% ipython --no-banner

In [1]: import numpy as np

In [2]: from numpy import linalg as LA

In [3]: np.set_printoptions(precision=1, suppress=True, linewidth=200)

In [4]: def rnd(a):
   ...:     return np.round(a, 1) + 0
   ...: 

In [5]: F = np.array([[1, 1, 1, 1, -1, -1, -1, -1],
   ...:     [1, -1, 1, -1, 1, -1, 1, -1],
   ...:     [1, -1, 1, -1, -1, 1, -1, 1],
   ...:     [1, 1, -1, -1, 1, 1, -1, -1]])

In [6]: t3 = np.stack([F, -1 * F, F[::-1]])

In [7]: LA.matrix_rank(t3.reshape(3, -1))
Out[7]: np.int64(2)

In [8]: (t3 @ F.T).shape
Out[8]: (3, 4, 4)

In [9]: rnd(LA.norm(t3, axis=(1, 2)))
Out[9]: array([5.7, 5.7, 5.7])

In [10]: rng = np.random.default_rng(7068)

In [11]: A2 = F + rng.integers(-2, 3, (4, 1)) @ rng.integers(-2, 3, (1, 8))

In [12]: A2
Out[12]: 
array([[ 0,  3,  2,  2,  1, -3,  0, -2],
       [-1,  3,  3,  1,  5, -5,  3, -3],
       [ 3, -5, -1, -3, -5,  5, -3,  3],
       [ 2, -1, -2, -2, -1,  3, -2,  0]])

In [13]: np.abs(A2 - F).sum(axis=1)
Out[13]: array([11, 22, 22, 11])

In [14]: A2 - F
Out[14]: 
array([[-1,  2,  1,  1,  2, -2,  1, -1],
       [-2,  4,  2,  2,  4, -4,  2, -2],
       [ 2, -4, -2, -2, -4,  4, -2,  2],
       [ 1, -2, -1, -1, -2,  2, -1,  1]])

In [15]: F.mean(axis=0)
Out[15]: array([ 1. ,  0. ,  0.5, -0.5,  0. ,  0. , -0.5, -0.5])

In [16]: np.abs(F).max()
Out[16]: np.int64(1)

In [17]: F.shape
Out[17]: (4, 8)

In [18]: np.unravel_index(np.abs(F).argmax(), F.shape)
Out[18]: (np.int64(0), np.int64(0))

In [19]: F @ F
Traceback (most recent call last):
  Cell In[19], line 1
    F @ F
ValueError: matmul: Input operand 1 has a mismatch in its core dimension 0, with gufunc signature (n?,k),(k,m?)->(n?,m?) (size 4 is different from 8)


In [20]: G = F.T @ F

In [21]: (F @ F.T).shape
Out[21]: (4, 4)

In [22]: np.allclose(G, G.T)
Out[22]: True

In [23]: W1 = np.array([[2, 0], [2, 2], [2, 3], [2, 2], [0, 0], [2, 3], [0, 3], [0, 1]])

In [24]: coef = np.array([4, 1])

In [25]: act = np.maximum(F @ W1 + coef, 0)

In [26]: print((act > 0).mean(axis=0))
[1.  0.5]

In [27]: W2 = np.array([[-9, 1, 7], [1, 3, 1]])

In [28]: (act @ W2).round(6).argmax(axis=1)
Out[28]: array([2, 2, 2, 2])

In [29]: W0 = np.load("dump.npy")

In [30]: W0
Out[30]: 
array([[  8,   2,   4,  -4,   1,   1],
       [  2,  14,  -2, -17, -17,  13],
       [  4,  -2,  18,  -5,   6,   6],
       [ -4, -17,  -5,  -2,   2, -14],
       [  1, -17,   6,   2, -16,  -6],
       [  1,  13,   6, -14,  -6,   4]])

In [31]: # equal to its transpose

In [32]: rnd(LA.eigvalsh(W0).min())
Out[32]: np.float64(-25.8)

In [33]: def softmax(z):
    ...:     e = np.exp(z - z.max(axis=-1, keepdims=True))
    ...:     return e / e.sum(axis=-1, keepdims=True)
    ...: 

In [34]: rnd(softmax(W0[0]))
Out[34]: array([1., 0., 0., 0., 0., 0.])

In [35]: print(rnd(softmax(W0[0] + 3)))
[1. 0. 0. 0. 0. 0.]

In [36]: scores = W0 @ W0.T / np.sqrt(6)

In [37]: rnd(softmax(scores)[0] @ W0)
Out[37]: array([ 4., -2., 18., -5.,  6.,  6.])

In [38]: softmax(scores).round(6).argmax(axis=1)
Out[38]: array([2, 1, 2, 3, 4, 1])

In [39]: vals, V = LA.eigh(W0)

In [40]: x0 = np.array([5, -8, -2, -8, -4, 0])

In [41]: rnd(LA.eigvalsh(W0[1:, 1:]))
Out[41]: array([-25.8, -12.7,  -5.6,  21.5,  40.5])

In [42]: print((np.sign(V[:, -1].round(6)) == np.sign(V[0, -1].round(6))).astype(int))
[1 1 1 0 0 1]

In [43]: x0 @ W0 @ x0
Out[43]: np.int64(-2440)

In [44]: x0 = np.array([2, 2, -2, 3, 1, 1])

In [45]: rhs = W0 @ x0

In [46]: rhs
Out[46]: array([  2, -19, -35, -50, -60, -28])

In [47]: rnd(LA.solve(W0, rhs))
Out[47]: array([ 2.,  2., -2.,  3.,  1.,  1.])

In [48]: ang = np.deg2rad(45)

In [49]: A = np.eye(4)

In [50]: A[np.ix_([3, 2], [3, 2])] = [[np.cos(ang), -np.sin(ang)], [np.sin(ang), np.cos(ang)]]

In [51]: rnd(A)
Out[51]: 
array([[ 1. ,  0. ,  0. ,  0. ],
       [ 0. ,  1. ,  0. ,  0. ],
       [ 0. ,  0. ,  0.7,  0.7],
       [ 0. ,  0. , -0.7,  0.7]])

In [52]: # keeps lengths

In [53]: A[4]
Traceback (most recent call last):
  Cell In[53], line 1
    A[4]
IndexError: index 4 is out of bounds for axis 0 with size 4


In [54]: rnd(A.mean(axis=0))
Out[54]: array([0.2, 0.2, 0. , 0.4])

In [55]: print(rnd(A.sum(axis=1)))
[1.  1.  1.4 0. ]

In [56]: sig = 5 * 0.5 ** np.arange(3)

In [57]: Q, _ = LA.qr(np.array([[0.9, 1.8, 0.5], [-0.1, 1.5, -0.9], [0.8, 2.1, -0.6]]))

In [58]: E = rng.normal(size=(10, 3)) * sig @ Q

In [59]: rnd(E)
Out[59]: 
array([[-1.1,  0.3,  0.8],
       [ 2.5, -0.1,  1.8],
       [-6.4, -2.7, -6.8],
       [ 3.3,  0.5,  2.5],
       [-0.9, -0.1, -2.7],
       [-0.6, -3.8, -0.4],
       [-4.1, -3.4, -5.1],
       [-4. ,  0.3, -5. ],
       [ 2.4,  2. ,  1.1],
       [ 4.1, -1.9,  2.2]])

In [60]: Xc = (E - E.mean(axis=0)) / E.std(axis=0)

In [61]: rnd(Xc.std(axis=0))
Out[61]: array([1., 1., 1.])

In [62]: coef = LA.lstsq(np.delete(Xc, 0, axis=1), Xc[:, 0])[0]

In [63]: np.abs(coef).argmax()
Out[63]: np.int64(1)

In [64]: r0 = np.array([2, -1])

In [65]: rnd(np.cross(E[2, :3], E[7, :3]))
Out[65]: array([ 15.2,  -4.8, -12.4])

In [66]: rnd(np.polyval(r0, E[2]))
Out[66]: array([-13.8,  -6.4, -14.6])

In [67]: rnd(np.correlate(E[2], E[7], "full"))
Out[67]: array([31.8, 11.8, 58.4,  9. , 27. ])

In [68]: A2 = np.c_[E[:, :2] @ np.array([[2, 1], [5, 2]]), np.array([-3, -2, 1, 2, -2, -3, -3, 2, 0, 1])]

In [69]: rnd(A2)
Out[69]: 
array([[ -0.7,  -0.5,  -3. ],
       [  4.5,   2.3,  -2. ],
       [-26.4, -11.8,   1. ],
       [  9.1,   4.3,   2. ],
       [ -2.3,  -1.1,  -2. ],
       [-20.1,  -8.2,  -3. ],
       [-25. , -10.8,  -3. ],
       [ -6.7,  -3.5,   2. ],
       [ 15. ,   6.5,   0. ],
       [ -1.2,   0.3,   1. ]])

In [70]: LA.matrix_rank(np.c_[E, A2])
Out[70]: np.int64(4)

In [71]: rnd(LA.lstsq(E, A2[:, 0])[0])
Out[71]: array([2., 5., 0.])

In [72]: rnd(LA.norm(A2 - E @ LA.lstsq(E, A2)[0], axis=0))
Out[72]: array([0. , 0. , 5.9])

In [73]: data = np.load("layer5.npy")

In [74]: rnd(data)
Out[74]: 
array([[-2.1,  1.7, -1.2,  1.9, -1.3,  0.4],
       [-3.1,  0.9, -1.5,  1.6, -2.4, -1.4],
       [ 1.9, -1.5,  2.5,  0.4,  4.5,  1.3],
       [-1.3, -2.3,  0.8, -0.3, -0.8, -2.7],
       [-7.2,  0.4,  4.4, 10.6,  3. ,  2.4],
       [-0.1, -1.9,  2.3,  0.7,  1.4, -0.3]])

In [75]: # looks like rank 4

In [76]: LA.matrix_rank(data)
Out[76]: np.int64(4)

In [77]: rnd(LA.svd(data, compute_uv=False))
Out[77]: array([14.4,  8.1,  4.6,  0.9,  0. ,  0. ])

In [78]: print(np.count_nonzero(data))
36

In [79]: data[6]
Traceback (most recent call last):
  Cell In[79], line 1
    data[6]
IndexError: index 6 is out of bounds for axis 0 with size 6


In [80]: t3 = np.stack([data, -1 * data, data[::-1]])

In [81]: rnd(np.einsum("bij,cij->bc", t3, t3))
Out[81]: 
array([[ 296.6, -296.6,   24.1],
       [-296.6,  296.6,  -24.1],
       [  24.1,  -24.1,  296.6]])

In [82]: rnd(LA.det(t3))
Out[82]: array([0., 0., 0.])

In [83]: rnd(LA.norm(t3, axis=(1, 2)))
Out[83]: array([17.2, 17.2, 17.2])

In [84]: (t3 @ data.T).shape
Out[84]: (3, 6, 6)

In [85]: rnd(t3.sum(axis=0))
Out[85]: 
array([[-0.1, -1.9,  2.3,  0.7,  1.4, -0.3],
       [-7.2,  0.4,  4.4, 10.6,  3. ,  2.4],
       [-1.3, -2.3,  0.8, -0.3, -0.8, -2.7],
       [ 1.9, -1.5,  2.5,  0.4,  4.5,  1.3],
       [-3.1,  0.9, -1.5,  1.6, -2.4, -1.4],
       [-2.1,  1.7, -1.2,  1.9, -1.3,  0.4]])

In [86]: LA.matrix_rank(data, rtol=0.1)
Out[86]: np.int64(3)

In [87]: rnd(LA.norm(data, 2) / LA.norm(data))
Out[87]: np.float64(0.8)

In [88]: np.argsort(-LA.norm(data, axis=0).round(6), kind="stable")[:3]
Out[88]: array([3, 0, 4])

In [89]: print([round(float(x), 1) for x in LA.svd(data, compute_uv=False)[:3]])
[14.4, 8.1, 4.6]

In [90]: x0 = np.array([-6, 5, -9, -1, -5, -5])

In [91]: rnd(data @ np.ones(6))
Out[91]: array([-0.5, -5.8,  9. , -6.6, 13.7,  2.2])

In [92]: (data @ x0).argmax()
Out[92]: np.int64(1)

In [93]: rnd(data @ (2 * x0))
Out[93]: array([  67.8,  106.2, -141.7,   13.6,  -65.7,  -72.6])

In [94]: np.sign((data @ x0).round(6))
Out[94]: array([ 1.,  1., -1.,  1., -1., -1.])

In [95]: rnd((data * x0).sum(axis=1))
Out[95]: array([ 33.9,  53.1, -70.9,   6.8, -32.8, -36.3])

In [96]: print(rnd(data @ x0))
[ 33.9  53.1 -70.9   6.8 -32.8 -36.3]

In [97]: np.unique(data.round(6), axis=0).shape
Out[97]: (6, 6)

In [98]: print(LA.lstsq(data[:-1].T, data[-1])[2])
4

In [99]: rnd(np.trace(LA.pinv(data) @ data))
Out[99]: np.float64(4.0)

In [100]: X = np.load("arr.npy")

In [101]: print(X)
[[ 40.2  -6.3   3.1 -22.4  16.8]
 [ 28.3  30.6   6.7  -4.2  -1. ]
 [  0.   -4.9   2.8 -14.  -13.8]
 [ 13.3   8.  -12.2   6.9  25.8]
 [ 17.5  25.6 -17.8  36.6  -9. ]
 [  5.5  -7.4 -22.2  12.3  -1.9]
 [  0.8  -0.9  -4.   -4.3 -16.7]
 [ 21.1   8.7  -8.1 -16.1  -1.3]
 [  4.4   2.7   9.1  -9.6  15.3]
 [ -1.4   5.9  14.6  43.4 -18.9]
 [  9.9  10.9   2.4  -7.  -12. ]
 [  4.    5.2   3.1  -4.5  -6. ]
 [ -1.6   5.5   3.1   8.3 -20.7]
 [ -5.5  -5.8   6.9   5.3   5.7]]

In [102]: print(rnd(softmax(10 * X[5])))
[0. 0. 0. 1. 0.]

In [103]: scores = X @ X.T / np.sqrt(5)

In [104]: rnd(softmax(scores)[5] @ X)
Out[104]: array([ 17.5,  25.6, -17.8,  36.6,  -9. ])

In [105]: softmax(scores).round(6).argmax(axis=1)
Out[105]: array([0, 1, 2, 3, 4, 4, 6, 0, 0, 9, 1, 1, 9, 9])
